$ python -q
>>> import numpy as np
>>> np.set_printoptions(precision=2, suppress=True, linewidth=120)
>>> rd = lambda a: np.round(a, 2) + 0
>>> other = np.array([[-0.5, -0.8, -0.5],
...     [-2.0, 0.1, -0.4],
...     [-1.9, -1.0, 0.3],
...     [-2.1, 0.1, -0.8],
...     [-1.0, -1.8, -0.3]])
>>> basis = np.array([[1.6, -0.9, 0.4, -1.7],
...     [-0.5, 0.1, -0.2, -0.3],
...     [2.1, -1.4, 0.6, -0.1]])
>>> W0 = other @ basis
>>> rd(W0)
array([[-1.45,  1.07, -0.34,  1.14],
       [-4.09,  2.37, -1.06,  3.41],
       [-1.91,  1.19, -0.38,  3.5 ],
       [-5.09,  3.02, -1.34,  3.62],
       [-1.33,  1.14, -0.22,  2.27]])
>>> # looks like rank 3
>>> x0 = np.array([-2, 2, -3, 0])
>>> rd(W0 @ x0)
array([ 6.06, 16.1 ,  7.34, 20.24,  5.6 ])
>>> (W0 @ x0).argmax()
np.int64(3)
>>> sig = 3 * 0.5 ** np.arange(3)
>>> rng = np.random.default_rng(404684)
>>> E = rng.normal(size=(27, 3)) * rng.permutation(sig)
>>> print(rd(E))
[[-0.78 -1.19  0.15]
 [-2.94 -2.09  0.34]
 [ 0.3   5.37 -0.11]
 [-2.2   1.02  1.03]
 [-0.65  2.71 -0.43]
 [-0.45  0.09  0.  ]
 [-0.12  0.12 -0.37]
 [ 2.42  3.97  0.48]
 [ 0.33 -2.42 -0.19]
 [-2.08  6.98  0.  ]
 [ 1.1  -2.93  0.07]
 [ 2.18  1.98 -0.53]
 [-1.06 -1.74 -0.48]
 [ 0.36 -2.21  1.17]
 [ 0.91 -0.86 -0.9 ]
 [-0.2   1.06 -1.87]
 [-0.93  0.22 -0.43]
 [ 0.56 -0.76  0.19]
 [ 2.04  0.14  0.45]
 [-0.29  8.16 -1.44]
 [-2.58 -3.88 -0.29]
 [ 3.1  -0.22  0.38]
 [ 0.24 -1.11 -0.22]
 [ 2.95 -0.35 -0.14]
 [ 0.62  1.23 -0.62]
 [ 1.45  3.28  0.72]
 [-1.38  0.39  1.56]]
>>> P = E @ np.linalg.solve(E.T @ E, E.T)
>>> np.linalg.matrix_rank(np.eye(27) - P)
np.int64(24)
>>> X = np.load("out8.npy")
>>> X
array([[5., 0., 4.],
       [0., 5., 0.],
       [4., 0., 5.]])
>>> idx = rng.permutation(3)
>>> other = X[:, idx] * rng.choice([-1, 1], 3)
>>> print(other)
[[4. 5. 0.]
 [0. 0. 5.]
 [5. 4. 0.]]
>>> U, _, VT = np.linalg.svd(X.T @ other)
>>> rd(U @ VT)
array([[0., 1., 0.],
       [0., 0., 1.],
       [1., 0., 0.]])
>>> evals, evecs = np.linalg.eigh(X)
>>> x0 = np.array([0, 0, 0])
>>> (np.sign(evecs[:, -1].round(6)) == np.sign(evecs[0, -1].round(6))).astype(int)
array([1, 0, 1])
>>> print(np.abs(X).sum(axis=1).max(), np.abs(evals).max())
9.0 9.0
>>> rd(evecs * np.maximum(evals, 0) @ evecs.T)
array([[5., 0., 4.],
       [0., 5., 0.],
       [4., 0., 5.]])
>>> x0 @ X @ x0
np.float64(0.0)
